$ python3 -q
>>> import numpy as np
>>> import numpy.linalg as la
>>> np.set_printoptions(precision=2, suppress=True, linewidth=120, floatmode="fixed")
>>> A = np.load("run11.npy")
>>> A
array([[2, 2, 2, 2],
       [2, 4, 4, 4],
       [2, 4, 6, 6],
       [2, 4, 6, 8]])
>>> low = la.cholesky(A)
>>> print(A / np.sqrt(np.outer(np.diag(A), np.diag(A))))
[[1.00 0.71 0.58 0.50]
 [0.71 1.00 0.82 0.71]
 [0.58 0.82 1.00 0.87]
 [0.50 0.71 0.87 1.00]]
>>> la.eigvalsh(A).min() > 0
np.True_
>>> arr = np.load("data.npy")
>>> arr
array([[ 0.84,  0.28,  0.45,  0.10],
       [-0.26,  0.82, -0.13,  0.49],
       [-0.47,  0.10,  0.86, -0.19],
       [ 0.05,  0.48, -0.21, -0.85]])
>>> w1 = np.array([[1, 2, 0, 0], [1, 2, 1, 1], [0, 2, 0, 2], [2, 2, 1, 2]])
>>> coef = np.array([2, 2, 0, 3])
>>> act = np.maximum(arr @ w1 + coef, 0)
>>> (act > 0).mean(axis=0)
array([1.00, 1.00, 0.50, 1.00])
>>> basis = np.array([[-3, -3], [-2, 1], [-1, 2], [-3, -2]])
>>> act @ basis
array([[-34.21, -12.63],
       [-33.16, -13.21],
       [-22.24, -10.04],
       [ -8.53,  -4.30]])
>>> (act @ basis).round(6).argmax(axis=1)
array([1, 1, 1, 1])
>>> rng = np.random.default_rng(81)
>>> lab = rng.permutation(4)
>>> lab
array([3, 1, 0, 2])
>>> M2 = arr[lab][:, lab]
>>> np.round(np.trace(M2), 2)
np.float64(1.67)
>>> round(la.det(M2), 2), round(float(la.det(arr[lab])), 2)
(np.float64(-1.0), -1.0)
>>> np.diag(M2)
array([-0.85,  0.82,  0.84,  0.86])
>>> np.allclose(M2, arr)
False
>>> la.norm(arr, axis=0)
array([1.00, 1.00, 1.00, 1.00])
>>> la.pinv(arr)
array([[ 0.84, -0.26, -0.47,  0.05],
       [ 0.28,  0.82,  0.10,  0.48],
       [ 0.45, -0.13,  0.86, -0.21],
       [ 0.10,  0.49, -0.19, -0.85]])
>>> print(np.round(arr.T @ arr, 2) + 0)
[[1.00 0.00 0.00 0.00]
 [0.00 1.00 0.00 0.00]
 [0.00 0.00 1.00 0.00]
 [0.00 0.00 0.00 1.00]]
>>> vec = np.array([-3, 3, -2, 2])
>>> rhs = arr @ vec
>>> rhs
array([-2.38,  4.49, -0.37,  0.02])
>>> la.solve(arr.T, arr[3])
array([0.00, 0.00, 0.00, 1.00])
>>> print(la.solve(arr, rhs))
[-3.00  3.00 -2.00  2.00]
>>> print(round(float(la.det(arr)), 2))
-1.0
>>> np.sort(np.abs(la.eigvals(arr)))
array([1.00, 1.00, 1.00, 1.00])
>>> print(np.round(la.matrix_power(arr, 2), 2) + 0)
[[ 0.42  0.56  0.71  0.05]
 [-0.35  0.83 -0.44 -0.01]
 [-0.84 -0.06  0.54  0.00]
 [-0.03 -0.02 -0.04  1.00]]
>>> np.round(np.abs(la.eigvals(arr)).max(), 2)
np.float64(1.0)
>>> print((arr + arr.T) / 2)
[[ 0.84  0.01 -0.01  0.08]
 [ 0.01  0.82 -0.02  0.49]
 [-0.01 -0.02  0.86 -0.20]
 [ 0.08  0.49 -0.20 -0.85]]
>>> K = np.load("case13.npy")
>>> K
array([[ 5,  0,  2,  3],
       [ 2,  0,  2,  0],
       [11,  0,  8,  3]])
>>> np.allclose(K[:-1].T @ la.lstsq(K[:-1].T, K[-1])[0], K[-1])
True
>>> la.lstsq(K[:-1].T, K[-1])[2]
np.int32(2)
>>> np.abs(np.diag(la.qr(K)[1])) > 1e-9
array([ True, False,  True])
>>> m1 = np.load("layer13.npy")
>>> m1
array([[-3.00,  2.00,  0.00],
       [ 2.00,  6.00,  2.00],
       [ 0.00,  2.00,  7.00]])
>>> # symmetric
>>> gram = m1.T @ m1
>>> print(np.allclose(gram, gram.T))
True
>>> la.matrix_rank(gram)
np.int64(3)
>>> np.diag(gram)
array([13.00, 44.00, 53.00])
